$ python -q
>>> import numpy as np
>>> from numpy import linalg as LA
>>> np.set_printoptions(precision=2, suppress=True, linewidth=100)
>>> A = np.loadtxt("layer17.csv", delimiter=",")
>>> print(A)
[[0. 0. 2.]
 [0. 1. 0.]
 [0. 0. 2.]
 [0. 0. 2.]
 [0. 0. 0.]
 [0. 0. 2.]
 [0. 1. 0.]
 [0. 0. 2.]
 [0. 0. 2.]
 [0. 0. 0.]
 [0. 0. 0.]
 [0. 0. 2.]
 [0. 0. 0.]
 [0. 0. 2.]
 [0. 0. 0.]
 [0. 0. 2.]
 [0. 0. 2.]
 [0. 0. 0.]
 [0. 1. 0.]
 [0. 0. 2.]
 [0. 1. 0.]
 [0. 1. 0.]
 [0. 0. 2.]
 [0. 1. 0.]
 [0. 0. 0.]
 [0. 0. 0.]
 [0. 0. 2.]]
>>> np.diff(A, axis=0)
array([[ 0.,  1., -2.],
       [ 0., -1.,  2.],
       [ 0.,  0.,  0.],
       [ 0.,  0., -2.],
       [ 0.,  0.,  2.],
       [ 0.,  1., -2.],
       [ 0., -1.,  2.],
       [ 0.,  0.,  0.],
       [ 0.,  0., -2.],
       [ 0.,  0.,  0.],
       [ 0.,  0.,  2.],
       [ 0.,  0., -2.],
       [ 0.,  0.,  2.],
       [ 0.,  0., -2.],
       [ 0.,  0.,  2.],
       [ 0.,  0.,  0.],
       [ 0.,  0., -2.],
       [ 0.,  1.,  0.],
       [ 0., -1.,  2.],
       [ 0.,  1., -2.],
       [ 0.,  0.,  0.],
       [ 0., -1.,  2.],
       [ 0.,  1., -2.],
       [ 0., -1.,  0.],
       [ 0.,  0.,  0.],
       [ 0.,  0.,  2.]])
>>> A - A[0]
array([[ 0.,  0.,  0.],
       [ 0.,  1., -2.],
       [ 0.,  0.,  0.],
       [ 0.,  0.,  0.],
       [ 0.,  0., -2.],
       [ 0.,  0.,  0.],
       [ 0.,  1., -2.],
       [ 0.,  0.,  0.],
       [ 0.,  0.,  0.],
       [ 0.,  0., -2.],
       [ 0.,  0., -2.],
       [ 0.,  0.,  0.],
       [ 0.,  0., -2.],
       [ 0.,  0.,  0.],
       [ 0.,  0., -2.],
       [ 0.,  0.,  0.],
       [ 0.,  0.,  0.],
       [ 0.,  0., -2.],
       [ 0.,  1., -2.],
       [ 0.,  0.,  0.],
       [ 0.,  1., -2.],
       [ 0.,  1., -2.],
       [ 0.,  0.,  0.],
       [ 0.,  1., -2.],
       [ 0.,  0., -2.],
       [ 0.,  0., -2.],
       [ 0.,  0.,  0.]])
>>> LA.matrix_rank(A)
np.int64(2)
>>> A.sum(axis=1)
array([2., 1., 2., 2., 0., 2., 1., 2., 2., 0., 0., 2., 0., 2., 0., 2., 2., 0., 1., 2., 1., 1., 2.,
       1., 0., 0., 2.])
>>> np.abs(A).max()
np.float64(2.0)
>>> LA.svd(A, compute_uv=False)
array([7.21, 2.45, 0.  ])
>>> np.unravel_index(np.abs(A).argmax(), A.shape)
(np.int64(0), np.int64(2))
>>> A2 = np.array([[0, 0, -3], [-2, 1, -1], [0, 2, -1]])
>>> mat = np.triu(A2, 1)
>>> mat
array([[ 0,  0, -3],
       [ 0,  0, -1],
       [ 0,  0,  0]])
>>> Uu, sv, Vt = LA.svd(mat)
>>> V = Vt[:(sv > 1e-8).sum()]
>>> rng = np.random.default_rng(50259)
>>> x = mat[2] + -3 * mat[0] + rng.integers(2) * np.eye(3)[1]
>>> x
array([0., 0., 9.])
>>> np.allclose(V.T @ V @ x, x)
True
>>> V.T @ V
array([[0., 0., 0.],
       [0., 0., 0.],
       [0., 0., 1.]])
>>> print(LA.matrix_rank(np.vstack([mat, x])))
1
>>> Uu, sv, Vt = LA.svd(A)
>>> V = Vt[:(sv > 1e-8).sum()]
>>> x = A[23] + -2 * A[9] + rng.integers(2) * np.eye(3)[0]
>>> print(x)
[1. 1. 0.]
>>> np.diag(V.T @ V)
array([0., 1., 1.])
>>> V.T @ V
array([[0., 0., 0.],
       [0., 1., 0.],
       [0., 0., 1.]])
>>> LA.matrix_rank(np.vstack([A, x]))
np.int64(3)
